$ python3 -q
>>> import numpy as np
>>> np.set_printoptions(precision=3, suppress=True, linewidth=200, sign=" ")
>>> mat = np.load("arr.npy")
>>> print(mat)
[[-0.213  0.897  0.151 -0.219 -0.28 ]
 [-0.853 -0.038 -0.365 -0.047  0.369]
 [ 0.426  0.227 -0.307 -0.513  0.64 ]
 [ 0.    -0.238 -0.518 -0.553 -0.608]
 [-0.213 -0.292  0.694 -0.617  0.084]]
>>> # keeps lengths
>>> print(np.allclose(mat, mat.T))
False
>>> print(round(np.trace(mat), 3))
-1.027
>>> print(np.sort(np.abs(np.linalg.eigvals(mat))))
[ 1.  1.  1.  1.  1.]
>>> print(np.round(np.abs(np.linalg.eigvals(mat)).max(), 3))
1.0
>>> assert mat == mat.T
Traceback (most recent call last):
  File "<python-input-9>", line 1, in <module>
    assert mat == mat.T
           ^^^^^^^^^^^^
ValueError: The truth value of an array with more than one element is ambiguous. Use a.any() or a.all()
>>> x = np.array([2, 2, 2, 2, 2])
>>> target = mat @ x
>>> print(target)
[ 0.671 -1.868  0.947 -3.833 -0.687]
>>> print(np.linalg.solve(mat, target + mat[:, 3]))
[ 2.  2.  2.  3.  2.]
>>> m1 = np.load("test14.npy")
>>> print(m1)
[[ 1.    0.2   0.04]
 [ 0.2   1.    0.2 ]
 [ 0.04  0.2   1.  ]]
>>> # symmetric
>>> x = np.array([2, 2, 1])
>>> target = m1 @ x
>>> b, lr = np.zeros(3), 1 / np.linalg.norm(m1, 2) ** 2
>>> for i in range(6):
...     b -= lr * m1.T @ (m1 @ b - target)
...     if i % 2 == 0: print(i, round(np.linalg.norm(m1 @ b - target), 3))
... 
0 0.311
2 0.065
4 0.014
>>> print(b)
[ 1.996  1.999  1.005]
>>> rng = np.random.default_rng(150)
>>> labels = rng.permutation(3)
>>> print(labels)
[ 0  2  1]
>>> A2 = m1[labels][:, labels]
>>> print(np.allclose(A2, m1))
False
>>> print(A2)
[[ 1.    0.04  0.2 ]
 [ 0.04  1.    0.2 ]
 [ 0.2   0.2   1.  ]]
>>> print(np.trace(A2))
3.0
>>> print(round(float(np.linalg.det(A2)), 3), round(float(np.linalg.det(m1[labels])), 3))
0.922 -0.922
>>> print(np.diag(A2))
[ 1.  1.  1.]
>>> print(np.sort(np.abs(np.linalg.eigvals(A2))))
[ 0.736  0.96   1.304]
